% ipython --no-banner

In [1]: import numpy as np

In [2]: from numpy import linalg as LA

In [3]: np.set_printoptions(suppress=True, linewidth=200)

In [4]: M = np.load("dump.npy")

In [5]: print(M)
[[0 1 1]
 [1 0 0]
 [1 0 0]]

In [6]: print(round(float(LA.eigvalsh(M).min()), 2))
-1.41

In [7]: print([round(float(LA.det(M[:i, :i])), 2) + 0 for i in range(1, 4)])
[0.0, -1.0, 0.0]

In [8]: data = np.vander(np.arange(3) - 1, 3, increasing=True)

In [9]: print(data)
[[ 1 -1  1]
 [ 1  0  0]
 [ 1  1  1]]

In [10]: print(np.einsum("ii->", data))
2

In [11]: print(np.kron(np.eye(2, dtype=int), data))
[[ 1 -1  1  0  0  0]
 [ 1  0  0  0  0  0]
 [ 1  1  1  0  0  0]
 [ 0  0  0  1 -1  1]
 [ 0  0  0  1  0  0]
 [ 0  0  0  1  1  1]]

In [12]: print(np.einsum("ij,ji->", data, data))
2

In [13]: X = np.load("m.npy")

In [14]: print(X)
[[1.   0.   0.  ]
 [0.33 0.67 0.  ]
 [0.   0.5  0.5 ]]

In [15]: print(np.round(np.sort(LA.eigvals(X)), 2))
[0.5  0.67 1.  ]

In [16]: print([int(LA.matrix_rank(LA.matrix_power(X, p))) for p in range(1, 4)])
[3, 3, 3]

In [17]: F = np.load("block1.npy")

In [18]: print(F)
[[1 3 0 1]
 [3 1 3 0]
 [0 3 1 3]
 [1 0 3 1]]

In [19]: print(np.einsum("ij,ji->", F, F))
60

In [20]: print(round(LA.eigvals(F).sum().real, 2))
4.0

In [21]: print([round(float(x), 2) for x in LA.svd(F, compute_uv=False)[:3]])
[6.16, 4.16, 2.16]

In [22]: print(LA.cond(F) > 100)
False

In [23]: print(LA.matrix_rank(F, rtol=0.1))
3

In [24]: x = np.array([0, 5, 4])

In [25]: y = data @ x

In [26]: print(y)
[-1  0  9]

In [27]: print(np.round(LA.solve(data, data[:, 1]), 2))
[ 0.  1. -0.]

In [28]: print((F - F.T) / 2)
[[0. 0. 0. 0.]
 [0. 0. 0. 0.]
 [0. 0. 0. 0.]
 [0. 0. 0. 0.]]

In [29]: print((F + F.T) / 2)
[[1. 3. 0. 1.]
 [3. 1. 3. 0.]
 [0. 3. 1. 3.]
 [1. 0. 3. 1.]]

In [30]: print(LA.matrix_power(F, 3))
[[31 75 36 49]
 [75 55 99 36]
 [36 99 55 75]
 [49 36 75 31]]

In [31]: ev, evecs = LA.eig(F)

In [32]: print(np.round(np.sort(LA.eigvals(F.T)), 2))
[-4.16 -0.16  2.16  6.16]

In [33]: E = np.load("w.npy")

In [34]: print(E)
[[-1 -3 -4 -3]
 [ 0 -2 -3 -2]
 [-1 -3 -4 -3]]

In [35]: print(np.allclose(E[:-1].T @ LA.lstsq(E[:-1].T, E[-1])[0], E[-1]))
True

In [36]: print(LA.lstsq(E[:-1].T, E[-1])[2])
2

In [37]: print(round(float(np.trace(LA.pinv(E) @ E)), 2))
2.0

In [38]: print(np.round(E @ LA.pinv(E) @ E, 2) + 0)
[[-1. -3. -4. -3.]
 [ 0. -2. -3. -2.]
 [-1. -3. -4. -3.]]

In [39]: rk = LA.matrix_rank(E)

In [40]: print(rk)
2

In [41]: null = LA.svd(E)[2][rk:].T

In [42]: print(np.allclose(E @ null, 0))
True

In [43]: print(np.round(E @ null, 2) + 0)
[[0. 0.]
 [0. 0.]
 [0. 0.]]

In [44]: print([int(LA.matrix_rank(np.delete(E, i, axis=0))) for i in range(3)])
[2, 1, 2]

In [45]: print(np.round(null @ null.T, 2))
[[ 0.11 -0.16  0.21 -0.16]
 [-0.16  0.74 -0.32 -0.26]
 [ 0.21 -0.32  0.42 -0.32]
 [-0.16 -0.26 -0.32  0.74]]

In [46]: print(null.shape)
(4, 2)

In [47]: print(np.argsort(-LA.norm(E, axis=0).round(6), kind="stable")[:3])
[2 1 3]

In [48]: m1 = np.load("out5.npy")

In [49]: print(m1)
[[ 0.03 -0.26 -1.  ]
 [-1.19  0.11 -3.46]
 [-0.11  0.02  2.06]
 [ 0.35  0.09 -4.55]
 [-0.59 -0.15 -2.91]
 [-0.2  -0.11  4.05]
 [-0.98  0.27 -0.09]
 [-0.08 -0.13 -1.45]
 [-0.45 -0.07  1.76]
 [ 0.51  0.24  1.78]
 [-0.11  0.16 -0.29]
 [ 1.45 -0.04  5.24]
 [-0.06 -0.04 -7.14]
 [ 0.51 -0.18 -2.26]
 [ 0.42 -0.02  4.24]
 [-0.19  0.07 -6.15]
 [-1.08  0.13 -3.72]
 [-0.17  0.12 -2.32]
 [-0.52 -0.07 -0.1 ]
 [-0.48 -0.06  0.21]
 [ 0.46 -0.02  0.86]
 [ 0.95  0.12  2.74]
 [-0.18 -0.05  0.98]
 [ 0.17  0.12 -1.36]
 [-0.07 -0.17 -4.63]]

In [50]: # column 2 is much longer than the rest

In [51]: P = m1 @ LA.solve(m1.T @ m1, m1.T)

In [52]: print(np.round(np.diag(P), 2))
[0.16 0.18 0.03 0.18 0.11 0.14 0.26 0.05 0.08 0.18 0.06 0.25 0.23 0.14 0.07 0.17 0.16 0.05 0.05 0.05 0.02 0.15 0.02 0.06 0.15]

In [53]: print(np.allclose(P @ P, P))
True

In [54]: C2 = np.cov(m1, rowvar=False)

In [55]: print(np.round(m1.std(axis=0), 2))
[0.59 0.13 3.16]

In [56]: print(np.round(np.polyfit(m1[:, 1], m1[:, 0], 1), 2))
[-0.52 -0.06]

In [57]: print(np.round(LA.eigvalsh(C2)[::-1], 2))
[10.49  0.3   0.02]

In [58]: print(C2.round(2) + 0)
[[ 0.36 -0.01  0.81]
 [-0.01  0.02  0.  ]
 [ 0.81  0.   10.42]]

In [59]: print(np.median(m1, axis=0))
[-0.11 -0.02 -0.29]

In [60]: print(C2.shape)
(3, 3)

In [61]: K = np.loadtxt("layer0.csv", delimiter=",")

In [62]: print(K.round(2))
[[ 0.74  0.62  0.26  0.09]
 [ 0.62 -0.44 -0.62 -0.21]
 [ 0.26 -0.62  0.74 -0.09]
 [ 0.09 -0.21 -0.09  0.97]]

In [63]: P = np.triu(np.array([[-1, -3, -1, 0], [-1, 3, 0, 0], [3, 2, 2, -2], [-1, 0, 1, 0]]), 1) + np.eye(4)

In [64]: other = P @ F @ LA.inv(P)

In [65]: print(np.round(LA.det(other), 2))
9.0

In [66]: print(np.round(np.poly(other), 2))
[  1.  -4. -22.  52.   9.]

In [67]: x = np.array([2, -3, 0])

In [68]: h1 = np.maximum(X @ x, 0)

In [69]: print(np.maximum(X @ x, 0) - np.maximum(-X @ x, 0))
[ 2.   -1.35 -1.5 ]

In [70]: print(np.maximum(X @ (3 * x), 0))
[6. 0. 0.]

In [71]: print(np.round(K @ K.T, 2) + 0)
[[1. 0. 0. 0.]
 [0. 1. 0. 0.]
 [0. 0. 1. 0.]
 [0. 0. 0. 1.]]

In [72]: print(np.round(LA.norm(K, axis=0), 2))
[1. 1. 1. 1.]

In [73]: print([round(float(LA.det(F[:i, :i])), 2) + 0 for i in range(1, 5)])
[1.0, -8.0, -17.0, 9.0]

In [74]: print(np.all(LA.eigvalsh(F) > 0))
False

In [75]: x = np.array([2, -4, 0, 0])

In [76]: y = K @ x

In [77]: beta, lr = np.zeros(4), 1 / LA.norm(K, 2) ** 2

In [78]: for i in range(150):
    ...:     beta -= lr * K.T @ (K @ beta - y)
    ...:     if i % 50 == 0: print(i, round(LA.norm(K @ beta - y), 2))
    ...: 
0 0.0
50 0.0
100 0.0

In [79]: print(round(LA.cond(K), 2))
1.0

In [80]: print(beta.round(2) + 0)
[ 2. -4.  0.  0.]

In [81]: arr = np.load("x.npy")

In [82]: print(arr)
[[-3  0  2]
 [-3  0  2]
 [-2  1  3]
 [-3  0  2]]

In [83]: # rank 2

In [84]: print(np.allclose(arr[:-1].T @ LA.lstsq(arr[:-1].T, arr[-1])[0], arr[-1]))
True

In [85]: print(np.unique(arr.round(6), axis=0).shape)
(2, 3)

In [86]: print(np.abs(np.diag(LA.qr(arr)[1])) > 1e-9)
[ True  True False]

In [87]: print(round(float(np.trace(LA.pinv(arr) @ arr)), 2))
2.0
